>>> import numpy as np
>>> import numpy.linalg as la
>>> np.set_printoptions(precision=1, suppress=True, linewidth=100, sign=" ")
>>> tidy = lambda a: np.round(a, 1) + 0
>>> A = np.load("mat.npy")
>>> print(A)
[[-15 -24  15  -3  -9]
 [ 15  24 -15   3   9]
 [ 15  24 -15   3   9]
 [ 10  16 -10   2   6]]
>>> print(la.lstsq(A[:-1].T, A[-1])[2])
1
>>> print(np.unique(A.round(6), axis=0).shape)
(3, 5)
>>> print(tidy(A @ la.pinv(A) @ A))
[[-15. -24.  15.  -3.  -9.]
 [ 15.  24. -15.   3.   9.]
 [ 15.  24. -15.   3.   9.]
 [ 10.  16. -10.   2.   6.]]
>>> U, s, VT = la.svd(A)
>>> print(np.argmax(s[:-1] / (s[1:] + 1e-6)) + 1)
1
>>> print(tidy(s))
[ 62.   0.   0.   0.]
>>> out = U[:, :1] @ np.diag(s[:1]) @ VT[:1]
>>> print(la.matrix_rank(out))
1
>>> print(tidy(out))
[[-15. -24.  15.  -3.  -9.]
 [ 15.  24. -15.   3.   9.]
 [ 15.  24. -15.   3.   9.]
 [ 10.  16. -10.   2.   6.]]
>>> print(tidy(la.norm(A - out, 2)), tidy(s[1]))
0.0 0.0
>>> feats = np.array([[1, 0, 0, 0, 0, 0],
...     [-1, 1, 0, 0, 0, 0],
...     [3, 3, 1, 0, 0, 0],
...     [-3, 2, 3, 1, 0, 0],
...     [2, -3, 1, 3, 1, 0],
...     [1, -3, 2, -1, 3, 1]])
>>> print(tidy(la.norm(feats, 2) / la.norm(feats)))
0.7
>>> print(np.argsort(-la.norm(feats, axis=0).round(6), kind="stable")[:3])
[ 1  0  2]
>>> print(la.matrix_rank(feats, rtol=0.1))
4
>>> print(la.cond(feats) > 100)
True
>>> E = np.loadtxt("arr.csv", delimiter=",")
>>> print(E)
[[ 3.1  0.1 -8.5 -2.  -0.1  4.2 -7.8]
 [ 3.8 -0.1 -9.  -1.7 -0.1  4.2 -8.3]
 [ 3.1  0.2 -9.  -1.6  0.5  3.3 -8.1]
 [ 2.7 -0.2 -8.7 -1.6  0.2  4.3 -7.9]
 [ 2.9  0.2 -8.6 -2.3 -0.4  4.1 -7.8]
 [ 2.7 -0.2 -9.2 -1.7  0.3  4.1 -7.8]
 [ 2.3  0.  -9.2 -2.2  0.2  4.  -7.7]
 [ 5.5  7.2 -1.3  7.5 -2.  -8.9 -2.2]
 [ 4.9  7.2 -1.   7.5 -2.6 -8.8 -2. ]
 [ 4.8  7.1 -1.3  7.6 -2.2 -9.  -1.9]
 [ 4.9  6.9 -1.7  7.5 -1.8 -9.2 -2.4]
 [ 4.7  7.3 -0.7  7.3 -2.  -8.6 -1.7]
 [ 4.8  7.1 -1.4  7.  -1.9 -8.9 -2.1]
 [ 5.1  6.7 -0.9  7.  -1.8 -8.9 -2.6]]
>>> C2 = np.cov(E, rowvar=False)
>>> print(tidy(np.corrcoef(E[:, 1], E[:, 5])[0, 1]))
-1.0
>>> print(np.argwhere(np.triu(np.abs(np.corrcoef(E.T)) > 0.8, 1)))
[[ 0  1]
 [ 0  2]
 [ 0  3]
 [ 0  4]
 [ 0  5]
 [ 0  6]
 [ 1  2]
 [ 1  3]
 [ 1  4]
 [ 1  5]
 [ 1  6]
 [ 2  3]
 [ 2  4]
 [ 2  5]
 [ 2  6]
 [ 3  4]
 [ 3  5]
 [ 3  6]
 [ 4  5]
 [ 4  6]
 [ 5  6]]
